% ipython --no-banner

In [1]: import numpy as np

In [2]: from numpy import linalg as LA

In [3]: np.set_printoptions(suppress=True, linewidth=160)

In [4]: def tidy(a):
   ...:     return np.round(a, 2) + 0
   ...: 

In [5]: X = np.loadtxt("case5.csv", delimiter=",")

In [6]: X
Out[6]: 
array([[ 2.,  1.,  0.,  1., -4.,  3., -5., -3.,  4.,  5.,  2.,  2., -2., -4.,  4.],
       [ 3.,  0.,  1., -4.,  0., -1.,  5., -3.,  1., -5.,  2., -2.,  4.,  3., -1.],
       [-3.,  0.,  1.,  3., -3.,  3.,  4.,  5.,  4.,  5.,  3., -1., -5.,  1.,  5.],
       [ 1., -4.,  5.,  0.,  5., -3., -4.,  2., -3., -3., -2., -5., -1.,  2., -3.],
       [ 1., -4.,  2., -1.,  3., -1.,  2., -2., -3.,  1.,  1.,  2.,  2.,  4.,  1.],
       [-5., -3., -1., -3.,  0.,  2.,  0.,  0., -1.,  3., -5.,  5., -4.,  4., -5.],
       [-2.,  1., -3., -2., -3.,  3.,  4., -4.,  5.,  2.,  0.,  1., -1.,  2.,  5.],
       [ 4.,  4., -1., -4.,  3., -1.,  0., -3.,  1.,  2., -3., -2., -2.,  2.,  2.],
       [ 2.,  1.,  3., -1., -4., -2., -2.,  4., -3., -5., -1.,  1.,  3.,  3., -5.],
       [-4.,  3.,  3.,  2.,  0.,  4., -1., -3., -1., -3.,  1.,  2.,  1.,  1., -4.],
       [ 1.,  0., -2., -2.,  4.,  3.,  0., -5.,  2., -3., -2., -4., -4., -1., -1.],
       [-1.,  3., -3.,  4., -4.,  2., -3., -3.,  5., -2.,  0., -3., -2.,  0.,  1.],
       [-1., -1.,  1., -2.,  2.,  2.,  2.,  3.,  2.,  3.,  2., -5., -2.,  3.,  3.],
       [-1.,  5., -5.,  3., -2.,  4.,  2., -4., -2.,  2.,  3., -5., -4., -2.,  0.],
       [ 1.,  1., -2., -3., -3.,  0., -1., -1., -5., -3.,  5.,  4.,  4., -4., -5.]])

In [7]: out = X / LA.norm(X, axis=1, keepdims=True)

In [8]: cov = out @ out.T

In [9]: (cov - 2 * np.eye(15)).round(6).argmax(axis=1)
Out[9]: array([11,  4, 12,  8,  1,  9,  2, 10, 14, 14,  7, 13,  2, 11,  8])

In [10]: tidy(cov[3])
Out[10]: array([-0.5 ,  0.06, -0.38,  1.  ,  0.27,  0.01, -0.74,  0.02,  0.37, -0.02,  0.18, -0.32,  0.12, -0.41, -0.18])

In [11]: tidy(LA.norm(out, axis=1))
Out[11]: array([1., 1., 1., 1., 1., 1., 1., 1., 1., 1., 1., 1., 1., 1., 1.])

In [12]: x0 = np.array([-1, -1, -2, -2, 0, 1, 1, -2, 1, -3, -3, -2, 0, 2, 1])

In [13]: target = X @ x0

In [14]: target
Out[14]: array([-26.,  32., -19.,   5.,   2.,  16.,  32.,  21.,  -5.,  -1.,  42.,  19.,   8.,   3., -23.])

In [15]: tidy(LA.solve(X, target))
Out[15]: array([-1., -1., -2., -2.,  0.,  1.,  1., -2.,  1., -3., -3., -2.,  0.,  2.,  1.])

In [16]: tidy(LA.solve(X, X[:, 10]))
Out[16]: array([0., 0., 0., 0., 0., 0., 0., 0., 0., 0., 1., 0., 0., 0., 0.])

In [17]: m1 = np.load("data.npy")

In [18]: m1
Out[18]: 
array([[ 9.51,  1.2 ,  0.54,  3.1 , 10.14,  2.62,  0.84,  8.88],
       [12.02,  4.01, -0.52,  3.18,  9.16,  3.18,  0.73,  9.06],
       [ 9.59,  2.83, -1.04,  4.92,  9.32,  2.78, -1.76,  7.26],
       [ 8.4 ,  3.48,  0.36,  2.1 ,  7.77,  2.13,  0.17,  9.12],
       [ 9.84,  2.73,  0.11,  3.22,  8.75,  2.55, -0.95,  9.8 ],
       [10.16,  3.94,  1.38,  3.63,  7.46,  4.44, -0.59,  8.08],
       [ 9.2 ,  4.12, -0.53,  3.14,  8.63,  0.42, -0.01, 10.17],
       [ 9.7 ,  2.34,  0.87,  3.29,  8.56,  5.68, -0.11,  9.01],
       [ 7.35,  2.17,  1.45,  3.  ,  8.32,  2.36, -0.84,  9.12],
       [ 9.77,  1.75, -0.31,  3.01,  9.28,  2.96, -0.83,  8.21],
       [10.26,  3.42, -1.06,  4.36,  9.09, -0.1 ,  0.9 ,  8.44],
       [ 8.76,  2.39, -0.1 ,  3.93,  8.41,  2.42,  0.56,  8.75],
       [ 8.61,  3.81, -0.76,  1.73,  7.78,  1.68, -1.54,  8.93],
       [ 8.39,  1.81,  0.47,  2.37,  9.35,  1.57, -1.13,  9.39],
       [ 9.65,  2.4 ,  0.55,  1.68,  9.13,  4.02,  0.09,  9.08],
       [ 8.15,  2.25, -1.15,  3.03,  8.74,  3.21, -0.95, 10.5 ],
       [ 9.28,  4.25,  0.36,  2.41,  8.09,  1.17,  0.04,  9.08],
       [ 8.28,  2.35,  1.84,  2.09, 10.06,  3.07,  1.22,  8.14],
       [10.33,  2.86,  0.31,  2.35, 10.09,  2.53, -0.68,  7.53],
       [ 8.17,  3.27,  0.83,  3.96,  9.61,  4.19,  0.68,  9.21],
       [ 8.35,  3.01, -0.49,  3.58,  9.47,  4.06, -0.73,  8.59],
       [ 8.87,  3.28, -0.95,  2.63,  7.88,  1.53,  0.55,  9.3 ],
       [ 9.11,  4.78,  1.7 ,  2.44,  8.05,  4.17,  0.66,  8.76],
       [10.39,  2.24, -0.38,  1.33,  9.5 ,  3.9 , -2.83,  8.79],
       [ 9.16,  2.8 ,  1.4 ,  3.87,  8.42,  2.53, -0.88,  9.24],
       [ 8.87,  1.89,  0.3 ,  2.33, 10.08,  2.07, -0.7 , 10.55],
       [10.47,  3.53, -0.25,  1.87,  9.01,  2.04, -0.95,  9.25],
       [ 9.86,  2.93, -0.72,  3.25,  9.69,  3.32,  0.03,  9.28]])

In [19]: U, s, VT = LA.svd(m1)

In [20]: tidy(s)
Out[20]: array([87.28,  7.01,  5.63,  5.34,  4.93,  4.25,  3.27,  2.54])

In [21]: out = U[:, :1] @ np.diag(s[:1]) @ VT[:1]

In [22]: tidy(LA.norm(m1 - out) / LA.norm(m1))
Out[22]: np.float64(0.15)

In [23]: tidy(np.abs(m1 - out).max())
Out[23]: np.float64(2.87)

In [24]: LA.matrix_rank(out)
Out[24]: np.int64(1)

In [25]: cov = m1.T @ m1

In [26]: LA.matrix_rank(cov)
Out[26]: np.int64(8)

In [27]: tidy(np.trace(cov)), tidy((m1 ** 2).sum())
Out[27]: (np.float64(7787.34), np.float64(7787.34))

In [28]: (m1 @ m1.T).shape
Out[28]: (28, 28)

In [29]: np.allclose(cov, cov.T)
Out[29]: True

In [30]: J = np.loadtxt("a.csv", delimiter=",")

In [31]: J
Out[31]: 
array([[-0.1, -1.7,  0.9,  0.4, -1. ,  1.6, -0.1,  0.4],
       [-1. ,  1.9, -0.4,  0.6, -0.8,  1.2, -0.7, -0.2],
       [ 0.2, -0.4,  1.3,  0.5,  0.7,  0.6,  1.7, -1.5],
       [-0.3,  1.2, -0.3, -1.6,  0.3, -1.8, -1.5,  0.4],
       [-0.2,  0.7, -0.8,  1. ,  1.5, -0.5,  0.8, -0.4],
       [ 0. , -0.7, -1.8,  1. , -0.5, -0.2, -0.8,  0.2],
       [ 0.3,  0. ,  1.3, -1.3, -0.5, -1.6, -2.2, -2. ],
       [ 0.3, -1.7,  0.1, -1.7, -0.2, -0.4,  0.1,  0. ],
       [-1.2,  0.2, -0.3, -0.5, -0.1,  0.8,  1.1, -1.4],
       [-0.7,  0.9, -0.6,  0.7, -0.7,  1.1, -0.1,  0.7],
       [ 0.4,  0.4, -1.7, -0.7,  0. , -0.1,  0.5,  1.7],
       [-0.5,  1.2,  1.1,  0.8, -1.1, -0.7, -0.5,  1.3],
       [-0.9,  0.3, -1.5,  1. , -0.2, -0.5, -1.3, -0.1],
       [ 7. , -9.5,  6. , -8.5,  2.5,  0.5,  3. , -5.5],
       [-0.3, -1.4,  1.4, -0.8,  0.5, -0.2, -0.2, -0.6],
       [ 0.3, -0.6, -0.1,  1.2,  2.1,  0.2,  1.1,  1. ],
       [ 1.4, -1.3, -1.2,  0.1,  1.7,  0.3, -0.1, -1.3],
       [ 0.3, -1.8, -0.8, -0.1, -3.9,  0.1, -0.7,  1.7],
       [ 0.1, -1. ,  0.6, -0.1, -1.7,  0.8, -0.8, -0.2],
       [-2.3,  0.2,  0. ,  1.1,  0.3, -0.5,  1.8,  0.7],
       [ 0.2,  1.5, -0.5,  0.2,  2. , -0.7,  1.2,  1.3],
       [-0.6, -0.4,  0.6, -0.4,  1.1,  0.1, -0.2, -1.2],
       [ 0.8, -1.6, -1.6,  0.5,  0.7, -0.2,  1.2,  0.4],
       [ 1.2,  0.3,  0.7,  0.9,  0.7,  0. , -0.4, -0.1],
       [-2.9, -0.4, -0.8,  1.4, -0.4, -0.8, -0.5, -3. ],
       [-0.2, -0.1, -0.5, -0.4, -2.2,  0.4,  0.1, -1.4],
       [-1.2, -0.4,  0.1, -0.4, -0.1,  0.2, -0.7, -0.3],
       [-1.9, -0.5,  0.3,  0.4, -1. ,  0.8,  0.6, -1.1],
       [ 0.4, -0.2,  0.5, -0.4, -0.4,  1.1, -0.1, -0.3],
       [-0.9, -0.7, -0.6,  0.2, -0.4,  0.4, -0.1,  0.1],
       [ 0.8, -2.4,  0.3,  0.2,  0.3,  0.1,  1.1, -0.3],
       [-0.2,  1. , -1.5,  1.7,  0.4,  0.3, -1.4, -0.1],
       [ 0. ,  2.4,  0.3,  0.2,  0.6,  0.1,  0.4,  0.9],
       [-1.2, -1.8,  2.5,  1.1,  0.4, -0.1,  0.8, -2.1],
       [ 2.2, -1.1, -0.1,  0.1,  1.5, -0.9,  0.7,  1.1],
       [ 0.6,  1. ,  0.8,  0.1, -0.8,  0.4,  0.7, -0.9],
       [ 0.3, -0.4, -0.9, -1.5,  0. ,  0. ,  0. , -1.3],
       [-0.2,  0.4, -0.7, -1.1,  0.1, -1. ,  1. , -0.1],
       [ 1.6,  1.2, -1.6,  0.2, -1.8, -0.5, -0.7,  0.7],
       [-0.4, -1.5, -1.8,  0.1,  0.6,  0.8,  2.6, -0.8],
       [-0.1, -2.6,  0.8, -1.1, -1. , -0.2, -1. , -0.8]])

In [32]: r0 = np.array([1, 3, -1])

In [33]: tidy(np.polyval(r0, J[12]))
Out[33]: array([-2.89, -0.01, -3.25,  3.  , -1.56, -2.25, -3.21, -1.29])

In [34]: print(tidy(np.cross(J[12, :3], J[5, :3])))
[-1.59 -1.62  0.63]
